$ python3 -q
>>> import numpy as np
>>> import numpy.linalg as la
>>> np.set_printoptions(precision=3, suppress=True, linewidth=200)
>>> A = np.load("mat.npy")
>>> A
array([[ 0.999, -0.035,  0.   ],
       [ 0.035,  0.999,  0.   ],
       [ 0.   ,  0.   ,  1.   ]])
>>> # columns are unit length and at right angles
>>> def softmax(z):
...     e = np.exp(z - z.max(axis=-1, keepdims=True))
...     return e / e.sum(axis=-1, keepdims=True)
... 
>>> softmax(A[1])
array([0.218, 0.572, 0.21 ])
>>> scores = A @ A.T / np.sqrt(3)
>>> softmax(scores)[1] @ A
array([0.281, 0.462, 0.264])
>>> softmax(scores + np.triu(np.full(scores.shape, -np.inf), 1))
array([[1.   , 0.   , 0.   ],
       [0.36 , 0.64 , 0.   ],
       [0.264, 0.264, 0.471]])
>>> J = np.load("a.npy")
>>> J
array([[ 0,  1,  0,  0],
       [ 0,  0,  0,  0],
       [-2,  0,  0,  0]])
>>> rk = la.matrix_rank(J)
>>> rk
np.int64(2)
>>> N = la.svd(J)[2][rk:].T
>>> print([int(la.matrix_rank(J[:i])) for i in range(1, len(J) + 1)])
[1, 1, 2]
>>> print(N.shape)
(4, 2)
>>> feats = np.load("layer4.npy")
>>> feats
array([[-0.05 ,  3.901, -3.127],
       [ 1.506, -4.361,  1.927],
       [ 3.098,  1.601,  3.583],
       [ 1.207, -4.264,  2.316],
       [ 2.794,  4.116,  0.498],
       [ 4.082, -2.857,  0.418],
       [ 1.208, -4.783,  0.815],
       [ 4.57 ,  1.32 ,  1.54 ],
       [-2.728, -2.926, -2.999],
       [-0.748,  0.616, -4.905],
       [ 2.178,  3.545,  2.774],
       [-2.987,  1.643,  3.658],
       [-4.786, -1.438,  0.157],
       [ 1.291, -2.617, -4.06 ],
       [ 2.197, -4.354,  1.105],
       [ 0.759, -2.531,  4.245],
       [ 3.141, -1.215,  3.696],
       [ 4.207, -1.445,  2.283],
       [-1.049, -4.523,  1.854],
       [ 4.724, -1.57 ,  0.471]])
>>> cen = feats - feats.mean(axis=0)
>>> U, sig, VT = la.svd(cen, full_matrices=False)
>>> np.abs(U[:, 0]).argmax()
np.int64(8)
>>> print(VT[0] * np.sign(VT[0, np.abs(VT[0]).argmax()]))
[0.687 0.41  0.6  ]
>>> la.matrix_rank(cen)
np.int64(3)
>>> (np.sign(U[:, 0]) == np.sign(U[0, 0])).astype(int)
array([1, 1, 0, 1, 0, 0, 1, 0, 1, 1, 0, 1, 1, 1, 1, 0, 0, 0, 1, 0])
